% python3 -q
>>> import numpy as np
>>> import numpy.linalg as la
>>> np.set_printoptions(precision=2, suppress=True, linewidth=200)
>>> Z = np.sign(np.array([[1, -3, 4, -1], [-3, 3, 1, 4], [3, 2, -2, 2], [-1, 2, 0, -4]]))
>>> M2 = (np.tril(Z, -1) + np.eye(4)) @ (np.triu(Z, 1) + np.eye(4))
>>> vals = np.array([2, 0, -2, 1])
>>> feats = np.rint(M2 * vals @ la.inv(M2)) + 0
>>> feats
array([[ 16.,   3.,  -6.,   5.],
       [-12.,  -4.,   4.,  -2.],
       [ 24.,   1., -10.,  11.],
       [-12.,  -5.,   4.,  -1.]])
>>> Uu, s, vt = la.svd(feats)
>>> s.round(2) + 0
array([38.02,  6.65,  0.18,  0.  ])
>>> print(np.argmax(s[:-1] / (s[1:] + 1e-6)) + 1)
3
>>> M2 = Uu[:, :3] @ np.diag(s[:3]) @ vt[:3]
>>> M2
array([[ 16.,   3.,  -6.,   5.],
       [-12.,  -4.,   4.,  -2.],
       [ 24.,   1., -10.,  11.],
       [-12.,  -5.,   4.,  -1.]])
>>> np.round(la.norm(feats - M2, 2), 2), round(float(s[3]), 2)
(np.float64(0.0), 0.0)
>>> la.matrix_rank(feats, rtol=0.05)
np.int64(2)
>>> W0 = np.load("mat.npy")
>>> W0
array([[0, 0, 3, 2, 2, 3, 3, 2, 1],
       [0, 0, 2, 3, 1, 0, 1, 2, 1],
       [0, 0, 0, 2, 2, 0, 2, 2, 3],
       [0, 0, 0, 0, 2, 3, 1, 3, 3],
       [0, 0, 0, 0, 0, 2, 1, 2, 1],
       [0, 0, 0, 0, 0, 0, 1, 0, 2],
       [0, 0, 0, 0, 0, 0, 0, 2, 0],
       [0, 0, 0, 0, 0, 0, 0, 0, 0],
       [0, 0, 0, 0, 0, 0, 0, 0, 0]])
>>> print(la.cond(W0) > 100)
True
>>> la.matrix_rank(W0, rtol=0.1)
np.int64(5)
>>> round(float(la.norm(W0, 1)), 2), round(float(la.norm(W0, np.inf)), 2)
(13.0, 16.0)
>>> print(round(float(la.norm(W0, "nuc")), 2))
22.6
>>> la.norm(W0, axis=0)
array([0.  , 0.  , 3.61, 4.12, 3.61, 4.69, 4.12, 5.39, 5.  ])
>>> np.round(la.norm(W0[8] - W0[1]), 2)
np.float64(4.47)
>>> W0[8] @ W0[1]
np.int64(0)
>>> np.round(la.norm(W0, 2), 2)
np.float64(9.96)
>>> X = np.load("block16.npy")
>>> print(X)
[[ 0  0  0  0  0  0  0  0  0]
 [ 0  0  0  0  0  0  0  0  0]
 [ 0  0 -3  0  0  0  0  0  0]
 [ 0  0  0  2  0  0  0  0  0]
 [ 0  0  0  0  1  0  0  0  0]
 [ 0  0  0  0  0 -1  0  0  0]
 [ 0  0  0  0  0  0 -3  0  0]
 [ 0  0  0  0  0  0  0 -1  0]
 [ 0  0  0  0  0  0  0  0 -2]]
>>> la.pinv(X)
array([[ 0.  ,  0.  ,  0.  ,  0.  ,  0.  ,  0.  ,  0.  ,  0.  ,  0.  ],
       [ 0.  ,  0.  ,  0.  ,  0.  ,  0.  ,  0.  ,  0.  ,  0.  ,  0.  ],
       [ 0.  ,  0.  , -0.33,  0.  ,  0.  ,  0.  ,  0.  ,  0.  ,  0.  ],
       [ 0.  ,  0.  ,  0.  ,  0.5 ,  0.  ,  0.  ,  0.  ,  0.  ,  0.  ],
       [ 0.  ,  0.  ,  0.  ,  0.  ,  1.  ,  0.  ,  0.  ,  0.  ,  0.  ],
       [ 0.  ,  0.  ,  0.  ,  0.  ,  0.  , -1.  ,  0.  ,  0.  ,  0.  ],
       [ 0.  ,  0.  ,  0.  ,  0.  ,  0.  ,  0.  , -0.33,  0.  ,  0.  ],
       [ 0.  ,  0.  ,  0.  ,  0.  ,  0.  ,  0.  ,  0.  , -1.  ,  0.  ],
       [ 0.  ,  0.  ,  0.  ,  0.  ,  0.  ,  0.  ,  0.  ,  0.  , -0.5 ]])
>>> la.svd(X, compute_uv=False)
array([3., 3., 2., 2., 1., 1., 1., 0., 0.])
>>> X[:, 1] @ X[:, 2]
np.int64(0)
>>> m1 = np.loadtxt("sample9.csv", delimiter=",")
>>> m1
array([[-2., -2., -7.],
       [-2., -2., -2.],
       [-7., -2., -2.]])
>>> M2 = la.inv(m1)
>>> np.round(la.slogdet(m1)[0], 2)
np.float64(1.0)
>>> round(la.cond(m1), 2)
np.float64(10.0)
>>> np.round(m1 @ M2, 2) + 0
array([[1., 0., 0.],
       [0., 1., 0.],
       [0., 0., 1.]])
>>> la.inv(M2)
array([[-2., -2., -7.],
       [-2., -2., -2.],
       [-7., -2., -2.]])
>>> (np.abs(M2) > 1e-9).astype(int)
array([[0, 1, 1],
       [1, 1, 1],
       [1, 1, 0]])
>>> np.round(la.det(m1) * la.det(M2), 2)
np.float64(1.0)
>>> rng = np.random.default_rng(91485)
>>> idx = rng.permutation(3)
>>> idx
array([0, 2, 1])
>>> M2 = m1[idx][:, idx]
>>> np.trace(M2)
np.float64(-6.0)
>>> np.allclose(M2, m1)
False
>>> np.sort(np.abs(la.eigvals(M2)))
array([ 1.,  5., 10.])
>>> np.diag(M2)
array([-2., -2., -2.])
>>> K = np.load("data.npy")
>>> K
array([[ -1.84,  21.2 ,  11.31,   3.54,  -4.6 ],
       [ -1.18,  21.21,  10.49,   2.23,  -6.29],
       [ -2.95,  22.11,  10.76,   3.8 ,  -6.46],
       [ -0.35,  21.36,  10.49,   2.2 ,  -6.22],
       [ -2.73,  22.1 ,  13.25,   2.46,  -6.2 ],
       [ 15.77,  14.93,   1.91,   2.49,  -0.15],
       [ -1.94,  21.58,  12.38,   4.35,  -6.91],
       [ -0.09,  22.54,  11.65,   2.27,  -4.42],
       [ -1.57,  22.18,  10.2 ,   4.22,  -6.27],
       [ -2.06,  22.64,   9.89,   4.29,  -6.13],
       [ -0.46,  14.75,  -4.23,  -2.39, -20.01],
       [ -1.32,  21.98,  11.73,   1.48,  -3.51],
       [  0.24,  21.41,  11.66,   2.15,  -4.6 ],
       [ -0.64,  22.02,   9.95,   4.93,  -3.68],
       [ 16.23,  15.1 ,   3.23,   1.71,   1.4 ],
       [ 16.94,  14.51,   2.25,   1.82,  -0.65],
       [ -1.58,  23.62,  10.9 ,   2.74,  -7.1 ],
       [ 16.35,  13.54,   3.2 ,   1.55,  -0.72],
       [ 16.6 ,  13.3 ,   3.87,   0.33,  -0.72],
       [ -1.43,  22.34,  10.63,   4.15,  -4.72],
       [ -2.33,  22.18,  12.19,   2.45,  -6.07],
       [ -2.16,  23.17,   9.52,   2.73,  -4.45],
       [  0.54,  14.8 ,  -3.  ,  -2.06, -20.46]])
>>> idx = K[:, 0] > np.median(K[:, 0])
>>> f = K[idx].mean(axis=0) - K[~idx].mean(axis=0)
>>> idx.astype(int)
array([0, 0, 0, 1, 0, 1, 0, 1, 0, 0, 1, 0, 1, 1, 1, 1, 0, 1, 1, 0, 0, 0, 1])
>>> f
array([ 9.3 , -5.08, -6.47, -1.84,  0.25])
>>> F = np.load("run15.npy")
>>> F
array([[4., 1., 1., 1., 1., 1., 1., 1., 1.],
       [1., 4., 1., 1., 1., 1., 1., 1., 1.],
       [1., 1., 4., 1., 1., 1., 1., 1., 1.],
       [1., 1., 1., 4., 1., 1., 1., 1., 1.],
       [1., 1., 1., 1., 4., 1., 1., 1., 1.],
       [1., 1., 1., 1., 1., 4., 1., 1., 1.],
       [1., 1., 1., 1., 1., 1., 4., 1., 1.],
       [1., 1., 1., 1., 1., 1., 1., 4., 1.],
       [1., 1., 1., 1., 1., 1., 1., 1., 4.]])
>>> vals, evecs = la.eigh(F)
>>> x = np.array([-3, 3, -1, 3, -1, 0, 3, 0, 3])
>>> print(x @ F @ x)
190.0
>>> evecs * np.maximum(vals, 0) @ evecs.T
array([[4., 1., 1., 1., 1., 1., 1., 1., 1.],
       [1., 4., 1., 1., 1., 1., 1., 1., 1.],
       [1., 1., 4., 1., 1., 1., 1., 1., 1.],
       [1., 1., 1., 4., 1., 1., 1., 1., 1.],
       [1., 1., 1., 1., 4., 1., 1., 1., 1.],
       [1., 1., 1., 1., 1., 4., 1., 1., 1.],
       [1., 1., 1., 1., 1., 1., 4., 1., 1.],
       [1., 1., 1., 1., 1., 1., 1., 4., 1.],
       [1., 1., 1., 1., 1., 1., 1., 1., 4.]])
>>> np.abs(F).sum(axis=1).max(), round(np.abs(vals).max(), 2)
(np.float64(12.0), np.float64(12.0))
>>> la.eigvalsh(F[1:, 1:])
array([ 3.,  3.,  3.,  3.,  3.,  3.,  3., 11.])
>>> (np.sign(evecs[:, -1].round(6)) == np.sign(evecs[0, -1].round(6))).astype(int)
array([1, 1, 1, 1, 1, 1, 1, 1, 1])
